$ python3 -q
>>> import numpy as np
>>> import numpy.linalg as la
>>> np.set_printoptions(suppress=True, linewidth=140)
>>> def rd(a):
...     return np.round(a, 1) + 0
... 
>>> M = np.array([[0, 5, -3, 1], [-5, 0, -14, -5], [3, 14, 0, -8], [-1, 5, 8, 0]])
>>> M
array([[  0,   5,  -3,   1],
       [ -5,   0, -14,  -5],
       [  3,  14,   0,  -8],
       [ -1,   5,   8,   0]])
>>> P = np.triu(np.array([[2, 1, 1, 1], [1, 2, 2, 0], [0, 0, 2, 0], [0, 1, 0, 1]]), 1) + np.eye(4)
>>> B = P @ M @ la.inv(P)
>>> rd(la.det(B))
np.float64(4761.0)
>>> la.matrix_rank(B)
np.int64(4)
>>> rd(np.poly(B))
array([   1.,    0.,  320.,    0., 4761.])
>>> P @ M - M @ P
array([[ -3.,  19., -16., -13.],
       [  6.,  33.,   5., -11.],
       [  0.,  -3., -31.,  -3.],
       [  0.,   1.,  -9.,   1.]])
>>> u = np.array([-5, 1, 3, -4])
>>> B = M + np.outer(u, np.eye(4)[1])
>>> rd(la.det(B) / la.det(M)), rd(1 + la.solve(M, u)[1])
(np.float64(0.3), np.float64(0.3))
>>> la.matrix_rank(B - M)
np.int64(1)
>>> (M + M.T) / 2
array([[0., 0., 0., 0.],
       [0., 0., 0., 0.],
       [0., 0., 0., 0.],
       [0., 0., 0., 0.]])
>>> rd(np.sort(np.abs(la.eigvals(M))))
array([ 4. ,  4. , 17.4, 17.4])
>>> la.determinant(M)
Traceback (most recent call last):
  File "<python-input-18>", line 1, in <module>
    la.determinant(M)
    ^^^^^^^^^^^^^^
AttributeError: module 'numpy.linalg' has no attribute 'determinant'
>>> (M - M.T) / 2
array([[  0.,   5.,  -3.,   1.],
       [ -5.,   0., -14.,  -5.],
       [  3.,  14.,   0.,  -8.],
       [ -1.,   5.,   8.,   0.]])
>>> np.allclose(M @ M.T, M.T @ M)
True
>>> Q = M.astype(float).copy()
>>> for j in range(4):
...     Q[:, j] -= Q[:, :j] @ (Q[:, :j].T @ Q[:, j])
...     Q[:, j] /= la.norm(Q[:, j])
... 
>>> rd(Q.T @ Q)
array([[1., 0., 0., 0.],
       [0., 1., 0., 0.],
       [0., 0., 1., 0.],
       [0., 0., 0., 1.]])
>>> rd(la.norm(M, axis=1))
array([ 5.9, 15.7, 16.4,  9.5])
>>> rd(la.norm(M[3], 1)), rd(la.norm(M[3], np.inf))
(np.float64(14.0), np.float64(8.0))
>>> rd(la.norm(M, "nuc"))
np.float64(42.8)
>>> rd(la.norm(M[3] - M[1]))
np.float64(23.5)
>>> rd(la.norm(M, 1)), rd(la.norm(M, np.inf))
(np.float64(25.0), np.float64(25.0))
>>> rd(la.norm(M, 2))
np.float64(17.4)
>>> B = np.array([[0, 3, 1], [5, 3, 2], [0, 1, 5]])
>>> basis = np.array([[5, 5, 0], [3, 3, -3], [-4, -4, 7]])
>>> K = np.block([[B, np.zeros((3, 3))], [np.zeros((3, 3)), basis]])
>>> K
array([[ 0.,  3.,  1.,  0.,  0.,  0.],
       [ 5.,  3.,  2.,  0.,  0.,  0.],
       [ 0.,  1.,  5.,  0.,  0.,  0.],
       [ 0.,  0.,  0.,  5.,  5.,  0.],
       [ 0.,  0.,  0.,  3.,  3., -3.],
       [ 0.,  0.,  0., -4., -4.,  7.]])
>>> np.allclose(K[:-1].T @ la.lstsq(K[:-1].T, K[-1])[0], K[-1])
True
>>> np.abs(np.diag(la.qr(K)[1])) > 1e-9
array([ True,  True,  True,  True, False,  True])
>>> np.unique(K.round(6), axis=0).shape
(6, 6)
>>> rd(np.trace(la.pinv(K) @ K))
np.float64(5.0)
>>> u = np.array([-5, 0, 8])
>>> np.correlate(K[0], K[3], "full")
array([ 0.,  0., 15., 20.,  5.,  0.,  0.,  0.,  0.,  0.,  0.])
>>> np.polyval(u, K[0])
array([  8., -37.,   3.,   8.,   8.,   8.])
>>> np.cross(K[0, :3], K[3, :3])
array([0., 0., 0.])
>>> (K != 0).astype(int)
array([[0, 1, 1, 0, 0, 0],
       [1, 1, 1, 0, 0, 0],
       [0, 1, 1, 0, 0, 0],
       [0, 0, 0, 1, 1, 0],
       [0, 0, 0, 1, 1, 1],
       [0, 0, 0, 1, 1, 1]])
>>> rd(np.sort(la.eigvals(K).real))
array([-2.7,  0. ,  3.9,  4. ,  6.8, 11. ])
>>> K @ K
array([[ 15.,  10.,  11.,   0.,   0.,   0.],
       [ 15.,  26.,  21.,   0.,   0.,   0.],
       [  5.,   8.,  27.,   0.,   0.,   0.],
       [  0.,   0.,   0.,  40.,  40., -15.],
       [  0.,   0.,   0.,  36.,  36., -30.],
       [  0.,   0.,   0., -60., -60.,  61.]])
>>> np.flatnonzero(la.matrix_power((K != 0) + (K.T != 0) + np.eye(6), 6)[0])
array([0, 1, 2])
>>> (la.matrix_power((K != 0) + (K.T != 0) + np.eye(6), 6) > 0).astype(int)
array([[1, 1, 1, 0, 0, 0],
       [1, 1, 1, 0, 0, 0],
       [1, 1, 1, 0, 0, 0],
       [0, 0, 0, 1, 1, 1],
       [0, 0, 0, 1, 1, 1],
       [0, 0, 0, 1, 1, 1]])
>>> rk = la.matrix_rank(K)
>>> rk
np.int64(5)
>>> null = la.svd(K)[2][rk:].T
>>> [int(la.matrix_rank(np.delete(K, i, axis=0))) for i in range(6)]
[4, 4, 4, 5, 5, 5]
>>> [int(la.matrix_rank(K[:i])) for i in range(1, len(K) + 1)]
[1, 2, 3, 4, 5, 5]
>>> np.allclose(K @ null, 0)
True
